$ python -q
>>> import numpy as np
>>> np.set_printoptions(precision=2, suppress=True, linewidth=160, legacy="1.25")
>>> def rnd(a):
...     return np.round(a, 2) + 0
... 
>>> m1 = np.loadtxt("data.csv", delimiter=",")
>>> m1
array([[-1.,  0.,  2., -2., -2.,  2., -2., -3., -2.],
       [-3., -3.,  1.,  0., -1., -2.,  2.,  1.,  2.],
       [-1.,  3., -1.,  2., -3.,  3., -1.,  0., -3.],
       [ 0.,  3., -2., -3.,  0., -3.,  0.,  3.,  0.],
       [-3., -2.,  0.,  2., -1., -1.,  0.,  2.,  3.],
       [-3.,  2., -1., -3., -2., -3., -1.,  1., -1.],
       [-1.,  1., -1., -2., -1., -3.,  0., -1.,  2.],
       [ 2., -2., -1., -3.,  0.,  1., -2., -3., -1.],
       [ 3., -2.,  1.,  3., -3.,  0., -2.,  1.,  1.]])
>>> m1.inv()
Traceback (most recent call last):
  File "<python-input-5>", line 1, in <module>
    m1.inv()
    ^^^^^^
AttributeError: 'numpy.ndarray' object has no attribute 'inv'
>>> (m1 + m1.T) / 2
array([[-1. , -1.5,  0.5, -1. , -2.5, -0.5, -1.5, -0.5,  0.5],
       [-1.5, -3. ,  2. ,  1.5, -1.5,  0. ,  1.5, -0.5,  0. ],
       [ 0.5,  2. , -1. ,  0. , -1.5,  1. , -1. , -0.5, -1. ],
       [-1. ,  1.5,  0. , -3. ,  1. , -3. , -1. ,  0. ,  1.5],
       [-2.5, -1.5, -1.5,  1. , -1. , -1.5, -0.5,  1. ,  0. ],
       [-0.5,  0. ,  1. , -3. , -1.5, -3. , -2. ,  1. , -0.5],
       [-1.5,  1.5, -1. , -1. , -0.5, -2. ,  0. , -1.5,  0. ],
       [-0.5, -0.5, -0.5,  0. ,  1. ,  1. , -1.5, -3. ,  0. ],
       [ 0.5,  0. , -1. ,  1.5,  0. , -0.5,  0. ,  0. ,  1. ]])
>>> vec = np.array([-5, -4, 0, -4, -4, -3, 1, 1, 2])
>>> rhs = m1 @ vec
>>> coef, lr = np.zeros(9), 1 / np.linalg.norm(m1, 2) ** 2
>>> for i in range(3):
...     coef -= lr * m1.T @ (m1 @ coef - rhs)
...     if i % 1 == 0: print(i, round(np.linalg.norm(m1 @ coef - rhs), 2))
... 
0 25.7
1 15.68
2 10.07
>>> rnd(np.linalg.cond(m1))
10.83
>>> rnd(coef)
array([-4.73, -2.4 ,  0.44, -2.7 , -2.35, -3.89,  0.15,  0.39,  2.45])
